% python3 -q
>>> import numpy as np
>>> np.set_printoptions(precision=1, suppress=True, linewidth=100, floatmode="fixed")
>>> def tidy(a):
...     return np.round(a, 1) + 0
... 
>>> arr = np.load("block19.npy")
>>> print(arr)
[[ 1 -1  1 -1 -1  1 -1  1]
 [ 1 -1 -1  1  1 -1 -1  1]
 [ 1 -1 -1  1 -1  1  1 -1]
 [ 1  1 -1 -1 -1 -1  1  1]
 [ 1  1  1  1  1  1  1  1]
 [ 1 -1  1 -1  1 -1  1 -1]
 [ 1  1  1  1 -1 -1 -1 -1]]
>>> C2 = arr.T @ arr
>>> np.diag(C2)
array([7, 7, 7, 7, 7, 7, 7, 7])
>>> tidy(np.linalg.svd(arr, compute_uv=False) ** 2)
array([8.0, 8.0, 8.0, 8.0, 8.0, 8.0, 8.0])
>>> C2
array([[ 7, -1,  1,  1, -1, -1,  1,  1],
       [-1,  7,  1,  1, -1, -1,  1,  1],
       [ 1,  1,  7, -1,  1,  1, -1, -1],
       [ 1,  1, -1,  7,  1,  1, -1, -1],
       [-1, -1,  1,  1,  7, -1,  1,  1],
       [-1, -1,  1,  1, -1,  7,  1,  1],
       [ 1,  1, -1, -1,  1,  1,  7, -1],
       [ 1,  1, -1, -1,  1,  1, -1,  7]])
>>> np.linalg.matrix_rank(C2)
np.int64(7)
>>> (arr @ arr.T).shape
(7, 7)
>>> np.trace(C2), (arr ** 2).sum()
(np.int64(56), np.int64(56))
>>> tidy(np.linalg.eigvalsh(C2)[::-1])
array([8.0, 8.0, 8.0, 8.0, 8.0, 8.0, 8.0, 0.0])
>>> ang = np.radians(135)
>>> r_ = np.eye(8)
>>> r_[6, 6] = r_[3, 3] = np.cos(ang)
>>> r_[6, 3], r_[3, 6] = -np.sin(ang), np.sin(ang)
>>> tidy(r_)
array([[ 1.0,  0.0,  0.0,  0.0,  0.0,  0.0,  0.0,  0.0],
       [ 0.0,  1.0,  0.0,  0.0,  0.0,  0.0,  0.0,  0.0],
       [ 0.0,  0.0,  1.0,  0.0,  0.0,  0.0,  0.0,  0.0],
       [ 0.0,  0.0,  0.0, -0.7,  0.0,  0.0,  0.7,  0.0],
       [ 0.0,  0.0,  0.0,  0.0,  1.0,  0.0,  0.0,  0.0],
       [ 0.0,  0.0,  0.0,  0.0,  0.0,  1.0,  0.0,  0.0],
       [ 0.0,  0.0,  0.0, -0.7,  0.0,  0.0, -0.7,  0.0],
       [ 0.0,  0.0,  0.0,  0.0,  0.0,  0.0,  0.0,  1.0]])
>>> out = arr @ r_.T
>>> tidy(np.linalg.svd(arr, compute_uv=False)), tidy(np.linalg.svd(out, compute_uv=False))
(array([2.8, 2.8, 2.8, 2.8, 2.8, 2.8, 2.8]), array([2.8, 2.8, 2.8, 2.8, 2.8, 2.8, 2.8]))
>>> print(tidy(out))
[[ 1.0 -1.0  1.0  0.0 -1.0  1.0  1.4  1.0]
 [ 1.0 -1.0 -1.0 -1.4  1.0 -1.0  0.0  1.0]
 [ 1.0 -1.0 -1.0  0.0 -1.0  1.0 -1.4 -1.0]
 [ 1.0  1.0 -1.0  1.4 -1.0 -1.0  0.0  1.0]
 [ 1.0  1.0  1.0  0.0  1.0  1.0 -1.4  1.0]
 [ 1.0 -1.0  1.0  1.4  1.0 -1.0  0.0 -1.0]
 [ 1.0  1.0  1.0 -1.4 -1.0 -1.0  0.0 -1.0]]
>>> tidy(np.abs(out - arr).max(axis=0))
array([0.0, 0.0, 0.0, 2.4, 0.0, 0.0, 2.4, 0.0])
>>> J = np.loadtxt("layer5.csv", delimiter=",")
>>> tidy(J)
array([[ 0.3,  0.0,  0.1, -0.1,  0.3, -0.1, -0.2,  0.2],
       [ 0.0,  0.4,  0.0,  0.3,  0.2, -0.1,  0.3, -0.1],
       [ 0.1,  0.0,  0.1, -0.1,  0.1,  0.0, -0.1,  0.1],
       [-0.1,  0.3, -0.1,  0.2,  0.1, -0.1,  0.2, -0.1],
       [ 0.3,  0.2,  0.1,  0.1,  0.5, -0.2,  0.0,  0.1],
       [-0.1, -0.1,  0.0, -0.1, -0.2,  0.1,  0.0,  0.0],
       [-0.2,  0.3, -0.1,  0.2,  0.0,  0.0,  0.2, -0.1],
       [ 0.2, -0.1,  0.1, -0.1,  0.1,  0.0, -0.1,  0.1]])
>>> out = J / np.linalg.norm(J, axis=1, keepdims=True)
>>> C2 = out @ out.T
>>> np.argwhere(np.triu(np.abs(C2) > 0.95, 1))
array([[0, 2],
       [1, 3],
       [2, 7],
       [3, 6],
       [4, 5]])
>>> tidy(C2)
array([[ 1.0, -0.1,  1.0, -0.3,  0.9, -0.8, -0.5,  0.9],
       [-0.1,  1.0, -0.3,  1.0,  0.4, -0.5,  0.9, -0.5],
       [ 1.0, -0.3,  1.0, -0.5,  0.7, -0.6, -0.7,  1.0],
       [-0.3,  1.0, -0.5,  1.0,  0.2, -0.4,  1.0, -0.6],
       [ 0.9,  0.4,  0.7,  0.2,  1.0, -1.0,  0.0,  0.6],
       [-0.8, -0.5, -0.6, -0.4, -1.0,  1.0, -0.1, -0.5],
       [-0.5,  0.9, -0.7,  1.0,  0.0, -0.1,  1.0, -0.8],
       [ 0.9, -0.5,  1.0, -0.6,  0.6, -0.5, -0.8,  1.0]])
>>> tidy(np.linalg.norm(out, axis=1))
array([1.0, 1.0, 1.0, 1.0, 1.0, 1.0, 1.0, 1.0])
>>> rng = np.random.default_rng(871327)
>>> idx = rng.permutation(8)
>>> idx
array([4, 2, 3, 1, 7, 6, 5, 0])
>>> out = J[idx][:, idx]
>>> print(tidy(out))
[[ 0.5  0.1  0.1  0.2  0.1  0.0 -0.2  0.3]
 [ 0.1  0.1 -0.1  0.0  0.1 -0.1  0.0  0.1]
 [ 0.1 -0.1  0.2  0.3 -0.1  0.2 -0.1 -0.1]
 [ 0.2  0.0  0.3  0.4 -0.1  0.3 -0.1  0.0]
 [ 0.1  0.1 -0.1 -0.1  0.1 -0.1  0.0  0.2]
 [ 0.0 -0.1  0.2  0.3 -0.1  0.2  0.0 -0.2]
 [-0.2  0.0 -0.1 -0.1  0.0  0.0  0.1 -0.1]
 [ 0.3  0.1 -0.1  0.0  0.2 -0.2 -0.1  0.3]]
>>> np.trace(out)
np.float64(2.0)
>>> tidy(np.sort(np.abs(np.linalg.eigvals(out))))
array([0.0, 0.0, 0.0, 0.0, 0.0, 0.0, 1.0, 1.0])
>>> tidy(np.diag(out))
array([0.5, 0.1, 0.2, 0.4, 0.1, 0.2, 0.1, 0.3])
>>> tidy(np.linalg.det(out)), tidy(np.linalg.det(J[idx]))
(np.float64(0.0), np.float64(0.0))
>>> vals, evecs = np.linalg.eigh(J)
>>> tidy(np.linalg.svd(J, compute_uv=False))
array([1.0, 1.0, 0.0, 0.0, 0.0, 0.0, 0.0, 0.0])
>>> tidy(evecs @ np.diag(vals) @ evecs.T)
array([[ 0.3,  0.0,  0.1, -0.1,  0.3, -0.1, -0.2,  0.2],
       [ 0.0,  0.4,  0.0,  0.3,  0.2, -0.1,  0.3, -0.1],
       [ 0.1,  0.0,  0.1, -0.1,  0.1,  0.0, -0.1,  0.1],
       [-0.1,  0.3, -0.1,  0.2,  0.1, -0.1,  0.2, -0.1],
       [ 0.3,  0.2,  0.1,  0.1,  0.5, -0.2,  0.0,  0.1],
       [-0.1, -0.1,  0.0, -0.1, -0.2,  0.1,  0.0,  0.0],
       [-0.2,  0.3, -0.1,  0.2,  0.0,  0.0,  0.2, -0.1],
       [ 0.2, -0.1,  0.1, -0.1,  0.1,  0.0, -0.1,  0.1]])
>>> tidy(np.linalg.eigvalsh(J + 5 * np.eye(8)))
array([5.0, 5.0, 5.0, 5.0, 5.0, 5.0, 6.0, 6.0])
>>> np.unique(vals.round(6) + 0, return_counts=True)[1]
array([6, 2])
>>> print(tidy(evecs.T @ J @ evecs))
[[0.0 0.0 0.0 0.0 0.0 0.0 0.0 0.0]
 [0.0 0.0 0.0 0.0 0.0 0.0 0.0 0.0]
 [0.0 0.0 0.0 0.0 0.0 0.0 0.0 0.0]
 [0.0 0.0 0.0 0.0 0.0 0.0 0.0 0.0]
 [0.0 0.0 0.0 0.0 0.0 0.0 0.0 0.0]
 [0.0 0.0 0.0 0.0 0.0 0.0 0.0 0.0]
 [0.0 0.0 0.0 0.0 0.0 0.0 1.0 0.0]
 [0.0 0.0 0.0 0.0 0.0 0.0 0.0 1.0]]
>>> tidy(np.linalg.eigvalsh(J @ J))
array([0.0, 0.0, 0.0, 0.0, 0.0, 0.0, 1.0, 1.0])
>>> tidy(evecs.T @ evecs)
array([[1.0, 0.0, 0.0, 0.0, 0.0, 0.0, 0.0, 0.0],
       [0.0, 1.0, 0.0, 0.0, 0.0, 0.0, 0.0, 0.0],
       [0.0, 0.0, 1.0, 0.0, 0.0, 0.0, 0.0, 0.0],
       [0.0, 0.0, 0.0, 1.0, 0.0, 0.0, 0.0, 0.0],
       [0.0, 0.0, 0.0, 0.0, 1.0, 0.0, 0.0, 0.0],
       [0.0, 0.0, 0.0, 0.0, 0.0, 1.0, 0.0, 0.0],
       [0.0, 0.0, 0.0, 0.0, 0.0, 0.0, 1.0, 0.0],
       [0.0, 0.0, 0.0, 0.0, 0.0, 0.0, 0.0, 1.0]])
